% ipython --no-banner

In [1]: import numpy as np

In [2]: from numpy import linalg as LA

In [3]: np.set_printoptions(suppress=True, linewidth=120)

In [4]: arr = np.array([[0.1, 0.1, -1.0, -0.2, -0.8, 1.5, 1.1, -0.3, -0.2],
   ...:     [0.0, -0.1, 2.6, 0.7, 1.1, -0.5, -0.4, 0.6, 1.7],
   ...:     [1.6, -0.1, 0.2, -0.3, -0.4, -0.1, 0.1, 0.0, -0.2]])

In [5]: W1 = np.array([[3, 1, -2, 2],
   ...:     [1, -1, -3, 2],
   ...:     [-2, 0, 0, -1],
   ...:     [2, -2, -1, 2],
   ...:     [2, -1, -1, -1],
   ...:     [-2, -1, -3, -2],
   ...:     [3, -2, 2, 1],
   ...:     [1, -3, 3, 0],
   ...:     [1, -2, 0, -2]])

In [6]: beta = np.array([2, 1, 5, 3])

In [7]: hid = np.maximum(arr @ W1 + beta, 0)

In [8]: LA.matrix_rank(hid)
Out[8]: np.int64(3)

In [9]: W2 = np.array([[4, 1], [2, 5], [4, 1], [5, 3]])

In [10]: W1 @ W2
Out[10]: 
array([[ 16,  12],
       [  0,  -1],
       [-13,  -5],
       [ 10,  -3],
       [ -3,  -7],
       [-32, -16],
       [ 21,  -2],
       [ 10, -11],
       [-10, -15]])

In [11]: E = np.load("data.npy")

In [12]: E.round(2)
Out[12]: 
array([[-0.82, -0.46, -0.11],
       [ 0.16, -0.05,  0.76],
       [ 0.22, -0.79,  0.3 ],
       [-0.49,  0.4 ,  0.57]])

In [13]: x = np.array([0, 2, 3])

In [14]: target = E @ x

In [15]: np.round(LA.lstsq(E, target)[0], 2)
Out[15]: array([0., 2., 3.])

In [16]: rng = np.random.default_rng(498257)

In [17]: target = target + 0.3 * rng.normal(size=4)

In [18]: target.round(2)
Out[18]: array([-1.64,  2.46, -0.34,  2.76])

In [19]: beta, *_ = LA.lstsq(E, target)

In [20]: np.round(E.T @ (target - E @ beta), 2) + 0
Out[20]: array([0., 0., 0.])

In [21]: beta.round(2)
Out[21]: array([0.32, 2.  , 3.51])

In [22]: [round(float(LA.norm(LA.solve(E.T @ E + lam * np.eye(3), E.T @ target))), 2) for lam in (0, 1, 10, 100)]
Out[22]: [4.05, 2.03, 0.37, 0.04]
